$ ipython --no-banner

In [1]: import numpy as np

In [2]: from numpy import linalg as LA

In [3]: np.set_printoptions(precision=2, suppress=True, linewidth=140)

In [4]: arr = np.load("sample13.npy")

In [5]: arr
Out[5]: 
array([[ -3,   0,  -2],
       [ -1,   0,  -3],
       [  2,   0,  -3],
       [ -1,   2,  -4],
       [  0,   0,  -5],
       [ -2,   0,  -5],
       [ -4,  -1,  -8],
       [ -1,   0, -10],
       [ -4,  -3, -13],
       [ -7,  -3, -16],
       [ -6,  -1, -19],
       [ -5,  -3, -21],
       [ -6,  -5, -20],
       [ -3,  -3, -20],
       [ -6,  -3, -18],
       [ -4,  -6, -21],
       [ -7,  -7, -22],
       [-10, -10, -20],
       [ -7,  -9, -20],
       [ -5, -11, -17]])

In [6]: x = np.array([0, 0, 0])

In [7]: y = arr @ x

In [8]: c, lr = np.zeros(3), 1 / LA.norm(arr, 2) ** 2

In [9]: for i in range(250):
   ...:     c -= lr * arr.T @ (arr @ c - y)
   ...:     if i % 50 == 0: print(i, round(LA.norm(arr @ c - y), 2))
   ...: 
0 0.0
50 0.0
100 0.0
150 0.0
200 0.0

In [10]: round(LA.cond(arr), 2)
Out[10]: np.float64(10.66)

In [11]: c
Out[11]: array([0., 0., 0.])

In [12]: cen = arr - arr.mean(axis=0)

In [13]: evecs = LA.svd(cen)[2][:1]

In [14]: other = cen - cen @ evecs.T @ evecs

In [15]: LA.norm(other, axis=1).round(6).argmax()
Out[15]: np.int64(19)

In [16]: np.cov(cen @ evecs.T, rowvar=False)
Out[16]: array(69.62)

In [17]: round(LA.norm(other) / LA.norm(cen), 2)
Out[17]: np.float64(0.33)

In [18]: (cen @ evecs.T).std(axis=0)
Out[18]: array([8.13])

In [19]: other.std(axis=0)
Out[19]: array([1.53, 2.08, 1.07])

In [20]: cen = (arr - arr.mean(axis=0)) / arr.std(axis=0)

In [21]: cen.std(axis=0)
Out[21]: array([1., 1., 1.])

In [22]: c = LA.lstsq(np.delete(cen, 1, axis=1), cen[:, 1])[0]

In [23]: round(float(1 - np.var(cen[:, 1] - np.delete(cen, 1, axis=1) @ c)), 2)
Out[23]: 0.61

In [24]: dist = LA.norm(arr[:, None] - arr[None], axis=-1)

In [25]: dist.mean(axis=1).argmax()
Out[25]: np.int64(2)

In [26]: dist[:5, :5]
Out[26]: 
array([[0.  , 2.24, 5.1 , 3.46, 4.24],
       [2.24, 0.  , 3.  , 2.24, 2.24],
       [5.1 , 3.  , 0.  , 3.74, 2.83],
       [3.46, 2.24, 3.74, 0.  , 2.45],
       [4.24, 2.24, 2.83, 2.45, 0.  ]])

In [27]: LA.matrix_rank(dist ** 2)
Out[27]: np.int64(5)

In [28]: W2 = arr[[13, 8]].astype(float)

In [29]: for _ in range(6):
    ...:     z = LA.norm(arr[:, None] - W2, axis=-1).argmin(axis=1)
    ...:     W2 = np.array([arr[z == j].mean(axis=0) for j in range(2)])
    ...: 

In [30]: z
Out[30]: array([1, 1, 1, 1, 1, 1, 1, 1, 0, 0, 0, 0, 0, 0, 0, 0, 0, 0, 0, 0])

In [31]: W2
Out[31]: 
array([[ -5.83,  -5.33, -18.92],
       [ -1.25,   0.12,  -5.  ]])

In [32]: np.abs(W2[1] - W2[0]).argmax()
Out[32]: np.int64(2)

In [33]: F = np.load("dump.npy")

In [34]: F
Out[34]: 
array([[-24, -18,  18,  12,   9,  -9],
       [ 24,  24, -54, -12, -12,  27],
       [ 18,  30, -24,  -9, -15,  12],
       [ 20,  15, -15,  24,  18, -18],
       [-20, -20,  45, -24, -24,  54],
       [-15, -25,  20, -18, -30,  24]])

In [35]: round(LA.norm(F) ** 2 / LA.norm(F, 2) ** 2, 2)
Out[35]: np.float64(1.66)

In [36]: LA.norm(F, axis=0)
Out[36]: array([50.01, 55.23, 80.41, 42.95, 47.43, 69.07])

In [37]: np.round(LA.norm(F, 1), 2), round(float(LA.norm(F, np.inf)), 2)
Out[37]: (np.float64(176.0), 187.0)

In [38]: LA.norm(F, axis=1).argmax()
Out[38]: np.int64(4)

In [39]: LA.norm(F, axis=1)
Out[39]: array([39.12, 71.31, 47.43, 45.54, 83.02, 55.23])

In [40]: rng = np.random.default_rng(93)

In [41]: z = rng.permutation(6)

In [42]: other = F[:, z] * rng.choice([-1, 1], 6)

In [43]: other
Out[43]: 
array([[ 12, -18, -18,   9,   9,  24],
       [-12,  24,  54, -27, -12, -24],
       [ -9,  30,  24, -12, -15, -18],
       [ 24,  15,  15,  18,  18, -20],
       [-24, -20, -45, -54, -24,  20],
       [-18, -25, -20, -24, -30,  15]])

In [44]: U, _, vt = LA.svd(F.T @ other)

In [45]: np.round(LA.lstsq(F, other)[0], 2) + 0
Out[45]: 
array([[ 0.,  0.,  0.,  0.,  0., -1.],
       [ 0.,  1.,  0.,  0.,  0.,  0.],
       [ 0.,  0., -1.,  0.,  0.,  0.],
       [ 1.,  0.,  0.,  0.,  0.,  0.],
       [ 0.,  0.,  0.,  0.,  1.,  0.],
       [ 0.,  0.,  0., -1.,  0.,  0.]])
